In [1]: import numpy as np

In [2]: import numpy.linalg as la

In [3]: np.set_printoptions(suppress=True, linewidth=140)

In [4]: def rd(a):
   ...:     return np.round(a, 3) + 0
   ...: 

In [5]: m1 = np.loadtxt("case7.csv", delimiter=",")

In [6]: m1
Out[6]: 
array([[ 1.372, 50.09 , 18.874],
       [-1.432, 51.173, 18.363],
       [ 0.79 , 51.091, 22.547],
       [ 1.89 , 48.938, 20.208],
       [ 0.678, 51.068, 19.411],
       [-1.29 , 50.19 , 18.156],
       [-1.06 , 49.741, 20.821],
       [ 0.012, 51.249, 18.586],
       [-1.131, 51.349, 19.74 ],
       [-1.243, 51.683, 21.222],
       [-1.398, 48.378, 20.888],
       [ 0.863, 50.442, 19.367],
       [-1.374, 51.045, 19.227],
       [-0.509, 49.308, 19.54 ],
       [-0.746, 48.717, 22.303],
       [-0.372, 48.915, 19.401],
       [ 1.018, 49.87 , 21.346],
       [ 0.51 , 49.329, 21.6  ],
       [ 0.14 , 48.511, 19.388],
       [ 2.406, 49.69 , 20.354],
       [ 0.279, 49.259, 21.704],
       [ 0.542, 48.465, 19.293],
       [ 0.366, 50.293, 21.057],
       [-1.445, 48.344, 21.935],
       [-0.22 , 49.183, 21.353]])

In [7]: C = m1[[8, 24]].astype(float)

In [8]: for _ in range(3):
   ...:     z = la.norm(m1[:, None] - C, axis=-1).argmin(axis=1)
   ...:     C = np.array([m1[z == j].mean(axis=0) for j in range(2)])
   ...: 

In [9]: z
Out[9]: array([0, 0, 1, 1, 0, 0, 1, 0, 0, 0, 1, 0, 0, 1, 1, 1, 1, 1, 1, 1, 1, 1, 1, 1, 1])

In [10]: rd(C)
Out[10]: 
array([[-0.394, 50.921, 19.216],
       [ 0.137, 49.252, 20.859]])

In [11]: rd(C[1] - C[0])
Out[11]: array([ 0.531, -1.669,  1.642])

In [12]: np.bincount(z)
Out[12]: array([ 9, 16])

In [13]: Y = np.array([[-3, 3], [-1, -3], [-1, -1]])

In [14]: la.matrix_rank(m1 @ Y)
Out[14]: np.int64(2)

In [15]: Y @ m1
ValueError: matmul: Input operand 1 has a mismatch in its core dimension 0, with gufunc signature (n?,k),(k,m?)->(n?,m?) (size 25 is different from 2)


In [16]: x0 = np.array([2, -1, 1])

In [17]: target = m1 @ x0

In [18]: rd(la.lstsq(m1, target)[0])
Out[18]: array([ 2., -1.,  1.])

In [19]: rng = np.random.default_rng(92923)

In [20]: target = target + 0.05 * rng.normal(size=25)

In [21]: rd(target)
Out[21]: 
array([-28.446, -35.787, -26.987, -24.937, -30.259, -34.621, -31.056, -32.705, -33.914, -32.985, -30.298, -29.404, -34.58 , -30.721,
       -27.861, -30.19 , -26.519, -26.661, -28.798, -24.497, -27.017, -28.13 , -28.464, -29.241, -28.237])

In [22]: beta, *_ = la.lstsq(m1, target)

In [23]: rd(beta)
Out[23]: array([ 2.006, -1.005,  1.013])

In [24]: left, sig, Vh = la.svd(m1)

In [25]: np.argmax(sig[:-1] / (sig[1:] + 1e-6)) + 1
Out[25]: np.int64(1)

In [26]: rd(sig)
Out[26]: array([269.118,   6.65 ,   5.38 ])

In [27]: Y = left[:, :1] @ np.diag(sig[:1]) @ Vh[:1]

In [28]: rd(la.norm(m1 - Y, 2)), rd(sig[1])
Out[28]: (np.float64(6.65), np.float64(6.65))

In [29]: la.matrix_rank(Y)
Out[29]: np.int64(1)

In [30]: F = np.loadtxt("mat.csv", delimiter=",")

In [31]: F
Out[31]: 
array([[ 0.3  , -2.1  ,  2.089],
       [-3.5  , -0.7  ,  0.715],
       [ 1.1  ,  0.1  , -0.102],
       [-0.2  ,  0.4  , -0.416],
       [ 0.6  , -0.5  ,  0.508],
       [ 0.   ,  0.4  , -0.411],
       [ 1.7  ,  0.5  , -0.484],
       [ 1.2  ,  1.3  , -1.294],
       [ 1.6  ,  0.7  , -0.675],
       [ 2.1  , -0.7  ,  0.704],
       [-0.3  , -1.1  ,  1.082],
       [ 0.1  ,  1.   , -1.027],
       [-1.3  , -0.6  ,  0.584],
       [ 0.5  , -0.9  ,  0.893],
       [-1.1  ,  1.4  , -1.385],
       [-0.4  ,  0.7  , -0.696]])

In [32]: x0 = np.array([-3, 0, 0])

In [33]: rd((F * x0).sum(axis=1))
Out[33]: array([-0.9, 10.5, -3.3,  0.6, -1.8,  0. , -5.1, -3.6, -4.8, -6.3,  0.9, -0.3,  3.9, -1.5,  3.3,  1.2])

In [34]: x0 @ F
ValueError: matmul: Input operand 1 has a mismatch in its core dimension 0, with gufunc signature (n?,k),(k,m?)->(n?,m?) (size 16 is different from 3)


In [35]: rd(F * x0)
Out[35]: 
array([[-0.9,  0. ,  0. ],
       [10.5,  0. ,  0. ],
       [-3.3,  0. ,  0. ],
       [ 0.6,  0. ,  0. ],
       [-1.8,  0. ,  0. ],
       [ 0. ,  0. ,  0. ],
       [-5.1,  0. ,  0. ],
       [-3.6,  0. ,  0. ],
       [-4.8,  0. ,  0. ],
       [-6.3,  0. ,  0. ],
       [ 0.9,  0. ,  0. ],
       [-0.3,  0. ,  0. ],
       [ 3.9,  0. ,  0. ],
       [-1.5,  0. ,  0. ],
       [ 3.3,  0. ,  0. ],
       [ 1.2,  0. ,  0. ]])

In [36]: rd(F @ (2 * x0))
Out[36]: array([ -1.8,  21. ,  -6.6,   1.2,  -3.6,   0. , -10.2,  -7.2,  -9.6, -12.6,   1.8,  -0.6,   7.8,  -3. ,   6.6,   2.4])

In [37]: np.sign((F @ x0).round(6))
Out[37]: array([-1.,  1., -1.,  1., -1.,  0., -1., -1., -1., -1.,  1., -1.,  1., -1.,  1.,  1.])

In [38]: F @ np.eye(3)[2]
Out[38]: array([ 2.089,  0.715, -0.102, -0.416,  0.508, -0.411, -0.484, -1.294, -0.675,  0.704,  1.082, -1.027,  0.584,  0.893, -1.385, -0.696])

In [39]: (F @ x0).argmax()
Out[39]: np.int64(1)

In [40]: la.norm(F @ x0) <= la.norm(F, 2) * la.norm(x0) + 1e-9
Out[40]: np.True_
